>>> import numpy as np
>>> from numpy import linalg as LA
>>> np.set_printoptions(precision=2, suppress=True, linewidth=200, sign=" ")
>>> rnd = lambda a: np.round(a, 2) + 0
>>> F = np.load("block16.npy")
>>> F
array([[ 44, -15,   5,   7,  26],
       [-15,  37, -20,  -6, -14],
       [  5, -20,  44, -20, -17],
       [  7,  -6, -20,  54,  22],
       [ 26, -14, -17,  22,  45]])
>>> ev, V = LA.eigh(F)
>>> x = np.array([1, 0, 1, 0, 1])
>>> np.abs(F).sum(axis=1).max(), rnd(np.abs(ev).max())
(np.int64(124), np.float64(95.85))
>>> x @ F @ x
np.int64(161)
>>> x = np.ones(5)
>>> for _ in range(7):
...     x = F @ x
...     x /= LA.norm(x)
...     print(round(x @ F @ x, 2))
... 
91.01
95.04
95.47
95.64
95.74
95.79
95.82
>>> rnd(LA.eigvalsh(F)[-1])
np.float64(95.85)
>>> rnd(x)
array([ 0.43, -0.23, -0.27,  0.55,  0.62])
>>> rnd(LA.eigvals(F))
array([ 95.85,  71.02,  34.26,   5.29,  17.58])
>>> np.kron(np.eye(2, dtype=int), F)
array([[ 44, -15,   5,   7,  26,   0,   0,   0,   0,   0],
       [-15,  37, -20,  -6, -14,   0,   0,   0,   0,   0],
       [  5, -20,  44, -20, -17,   0,   0,   0,   0,   0],
       [  7,  -6, -20,  54,  22,   0,   0,   0,   0,   0],
       [ 26, -14, -17,  22,  45,   0,   0,   0,   0,   0],
       [  0,   0,   0,   0,   0,  44, -15,   5,   7,  26],
       [  0,   0,   0,   0,   0, -15,  37, -20,  -6, -14],
       [  0,   0,   0,   0,   0,   5, -20,  44, -20, -17],
       [  0,   0,   0,   0,   0,   7,  -6, -20,  54,  22],
       [  0,   0,   0,   0,   0,  26, -14, -17,  22,  45]])
>>> np.einsum("ij,ji->", F, F)
np.int64(15742)
>>> out = np.array([[3, -1], [3, -2]])
>>> basis = np.array([[-3, 3], [-3, -3]])
>>> W0 = np.kron(out, basis)
>>> W0
array([[-9,  9,  3, -3],
       [-9, -9,  3,  3],
       [-9,  9,  6, -6],
       [-9, -9,  6,  6]])
>>> (W0 - W0.T) / 2
array([[ 0.,  9.,  6.,  3.],
       [-9.,  0., -3.,  6.],
       [-6.,  3.,  0., -6.],
       [-3., -6.,  6.,  0.]])
>>> rnd(np.sort(np.abs(LA.eigvals(W0))))
array([ 5.53,  5.53,  9.77,  9.77])
>>> np.trace(W0)
np.int64(-6)
>>> rnd(LA.det(W0))
np.float64(2916.0)
>>> np.allclose(W0, W0.T)
False
>>> rnd(np.abs(LA.eigvals(W0)).max())
np.float64(9.77)
>>> LA.matrix_power(W0, 3)
array([[ 810,  810, -216, -216],
       [-810,  810,  216, -216],
       [ 648,  648, -270, -270],
       [-648,  648,  270, -270]])
>>> Q, _ = LA.qr(np.array([[0.4, -0.5, 0.4, -0.5, 1.4],
...     [-1.2, -1.6, -0.7, 0.3, 0.6],
...     [-0.3, 0.8, 0.3, 0.4, 1.3],
...     [-1.6, 0.5, 0.6, -1.2, 1.3],
...     [0.2, 2.5, -0.1, -0.4, 1.0]]))
>>> ev = np.array([0, 1, 2, 1, 2])
>>> mat = Q @ np.diag(ev) @ Q.T
>>> rnd(mat)
array([[ 1.74,  0.13,  0.43,  0.26,  0.  ],
       [ 0.13,  1.16, -0.02, -0.78,  0.42],
       [ 0.43, -0.02,  1.19, -0.09,  0.06],
       [ 0.26, -0.78, -0.09,  0.65, -0.17],
       [ 0.  ,  0.42,  0.06, -0.17,  1.26]])
>>> # looks like rank 4
>>> rng = np.random.default_rng(0)
>>> idx = rng.permutation(5)
>>> idx
array([ 2,  4,  3,  0,  1])
>>> out = F[idx][:, idx]
>>> np.diag(out)
array([ 44,  45,  54,  44,  37])
>>> out = np.array([[6, 7], [2, 7]])
>>> basis = np.kron(out, mat)
>>> rnd(LA.norm(basis, 2)), rnd(LA.norm(out, 2) * LA.norm(mat, 2))
(np.float64(22.98), np.float64(22.98))
>>> LA.matrix_rank(basis)
np.int64(8)
>>> basis.shape
(10, 10)
>>> r = LA.matrix_rank(mat)
>>> r
np.int64(4)
>>> ns = LA.svd(mat)[2][r:].T
>>> [int(LA.matrix_rank(mat[:i])) for i in range(1, len(mat) + 1)]
[1, 2, 3, 4, 4]
>>> [int(LA.matrix_rank(np.delete(mat, i, axis=0))) for i in range(5)]
[4, 4, 4, 4, 4]
>>> rnd(ns[:, 0] / ns[np.abs(ns[:, 0]).round(6).argmax(), 0])
array([-0.25,  0.75,  0.19,  1.  , -0.13])
>>> LA.matrix_rank(mat.T @ mat), LA.matrix_rank(mat @ mat.T)
(np.int64(4), np.int64(4))
>>> rnd(mat @ ns)
array([[ 0.],
       [ 0.],
       [ 0.],
       [ 0.],
       [ 0.]])
>>> np.allclose(mat @ ns, 0)
True
>>> out = mat / np.sqrt((mat ** 2).mean(axis=1, keepdims=True))
>>> rnd(out[3])
array([ 0.54, -1.64, -0.2 ,  1.36, -0.36])
>>> rnd(LA.norm(out, axis=1))
array([ 2.24,  2.24,  2.24,  2.24,  2.24])
>>> LA.matrix_rank(out) == LA.matrix_rank(mat)
np.True_
>>> ev, V = LA.eigh(mat)
>>> x = np.array([2, 3, 1, 1, 0])
>>> rnd(np.abs(mat).sum(axis=1).max()), np.abs(ev).max()
(np.float64(2.56), np.float64(2.0))
>>> rnd(LA.eigvalsh(mat[1:, 1:]))
array([ 0.06,  1.  ,  1.19,  2.  ])
>>> rnd(V * np.abs(ev) @ V.T)
array([[ 1.74,  0.13,  0.43,  0.26,  0.  ],
       [ 0.13,  1.16, -0.02, -0.78,  0.42],
       [ 0.43, -0.02,  1.19, -0.09,  0.06],
       [ 0.26, -0.78, -0.09,  0.65, -0.17],
       [ 0.  ,  0.42,  0.06, -0.17,  1.26]])
>>> rnd(x @ mat @ x / (x @ x)), rnd(ev[0]), ev[-1]
(np.float64(1.24), np.float64(0.0), np.float64(2.0))
>>> rnd(x @ mat @ x)
np.float64(18.54)
>>> arr = np.loadtxt("x.csv", delimiter=",")
>>> rnd(arr)
array([[ 0.17, -0.17,  0.06,  0.17,  0.06,  0.28],
       [-0.17,  0.17, -0.06, -0.17, -0.06, -0.28],
       [ 0.06, -0.06,  0.02,  0.06,  0.02,  0.09],
       [ 0.17, -0.17,  0.06,  0.17,  0.06,  0.28],
       [ 0.06, -0.06,  0.02,  0.06,  0.02,  0.09],
       [ 0.28, -0.28,  0.09,  0.28,  0.09,  0.46]])
>>> # row 3 repeats row 0
>>> out = arr + rng.integers(-2, 3, (6, 1)) @ rng.integers(-2, 3, (1, 6))
>>> rnd(out)
array([[ 0.17, -2.17, -3.94, -1.83, -1.94,  0.28],
       [-0.17, -1.83, -4.06, -2.17, -2.06, -0.28],
       [ 0.06, -2.06, -3.98, -1.94, -1.98,  0.09],
       [ 0.17,  1.83,  4.06,  2.17,  2.06,  0.28],
       [ 0.06,  0.94,  2.02,  1.06,  1.02,  0.09],
       [ 0.28,  1.72,  4.09,  2.28,  2.09,  0.46]])
>>> rnd(LA.svd(out - arr, compute_uv=False))
array([ 12.12,   0.  ,   0.  ,   0.  ,   0.  ,   0.  ])
>>> np.abs(out - arr).sum(axis=1)
array([ 10.,  10.,  10.,  10.,   5.,  10.])
>>> LA.matrix_rank(out - arr, tol=1e-8)
np.int64(1)
>>> rnd(out - arr)
array([[ 0., -2., -4., -2., -2.,  0.],
       [ 0., -2., -4., -2., -2.,  0.],
       [ 0., -2., -4., -2., -2.,  0.],
       [ 0.,  2.,  4.,  2.,  2.,  0.],
       [ 0.,  1.,  2.,  1.,  1.,  0.],
       [ 0.,  2.,  4.,  2.,  2.,  0.]])
>>> r = LA.matrix_rank(out)
>>> r
np.int64(2)
>>> ns = LA.svd(out)[2][r:].T
>>> ns.shape
(6, 4)
>>> [int(LA.matrix_rank(out[:, :j + 1])) for j in range(6)]
[1, 2, 2, 2, 2, 2]
>>> rnd(out @ ns)
array([[ 0.,  0.,  0.,  0.],
       [ 0.,  0.,  0.,  0.],
       [ 0.,  0.,  0.,  0.],
       [ 0.,  0.,  0.,  0.],
       [ 0.,  0.,  0.,  0.],
       [ 0.,  0.,  0.,  0.]])
>>> Uu, sig, VT = LA.svd(arr)
>>> V = VT[:(sig > 1e-8).sum()]
>>> x = arr[4] + -1 * arr[2] + rng.integers(2) * np.eye(6)[2]
>>> x
array([ 0.,  0.,  1.,  0.,  0.,  0.])
>>> rnd(np.diag(V.T @ V))
array([ 0.17,  0.17,  0.02,  0.17,  0.02,  0.46])
>>> np.argsort(-LA.norm(arr, axis=0).round(6), kind="stable")[:3]
array([ 5,  0,  1])
>>> [round(float(x), 2) for x in LA.svd(arr, compute_uv=False)[:3]]
[1.0, 0.0, 0.0]
>>> rnd(LA.norm(arr, 2) / LA.norm(arr))
np.float64(1.0)
>>> LA.lstsq(arr[:-1].T, arr[-1])[2]
np.int32(1)
>>> np.abs(np.diag(LA.qr(arr)[1])) > 1e-9
array([ True, False, False, False, False, False])
>>> rnd(arr @ LA.pinv(arr) @ arr)
array([[ 0.17, -0.17,  0.06,  0.17,  0.06,  0.28],
       [-0.17,  0.17, -0.06, -0.17, -0.06, -0.28],
       [ 0.06, -0.06,  0.02,  0.06,  0.02,  0.09],
       [ 0.17, -0.17,  0.06,  0.17,  0.06,  0.28],
       [ 0.06, -0.06,  0.02,  0.06,  0.02,  0.09],
       [ 0.28, -0.28,  0.09,  0.28,  0.09,  0.46]])
>>> feats = np.array([[1, 0, 0, 0, 0, 0],
...     [3, 1, 0, 0, 0, 0],
...     [3, 2, 1, 0, 0, 0],
...     [0, 0, 1, 1, 0, 0],
...     [2, 2, 0, 0, 1, 0],
...     [2, 3, 3, 2, 3, 1]])
>>> # triangular, det is the product of the diagonal
>>> gram = feats.T @ feats
>>> np.allclose(gram, gram.T)
True
>>> np.diag(gram)
array([ 27,  18,  11,   5,  10,   1])
>>> np.trace(gram), (feats ** 2).sum()
(np.int64(72), np.int64(72))
>>> (feats @ feats.T).shape
(6, 6)
>>> f, g = feats[3], feats[4]
>>> f @ f
np.int64(2)
>>> pr = (f @ g) / (f @ f) * f
>>> LA.matrix_rank(np.outer(f, g))
np.int64(1)
>>> rnd(LA.norm(f + g) ** 2 + LA.norm(f - g) ** 2)
np.float64(22.0)
>>> (g - pr) @ f
np.float64(0.0)
>>> f = np.array([-3, 3, -1, -2, -3, -1])
>>> out = feats + np.outer(f, np.eye(6)[0])
>>> LA.matrix_rank(out - feats)
np.int64(1)
>>> rnd(LA.det(out) / LA.det(feats)), rnd(1 + LA.solve(feats, f)[0])
(np.float64(-2.0), np.float64(-2.0))
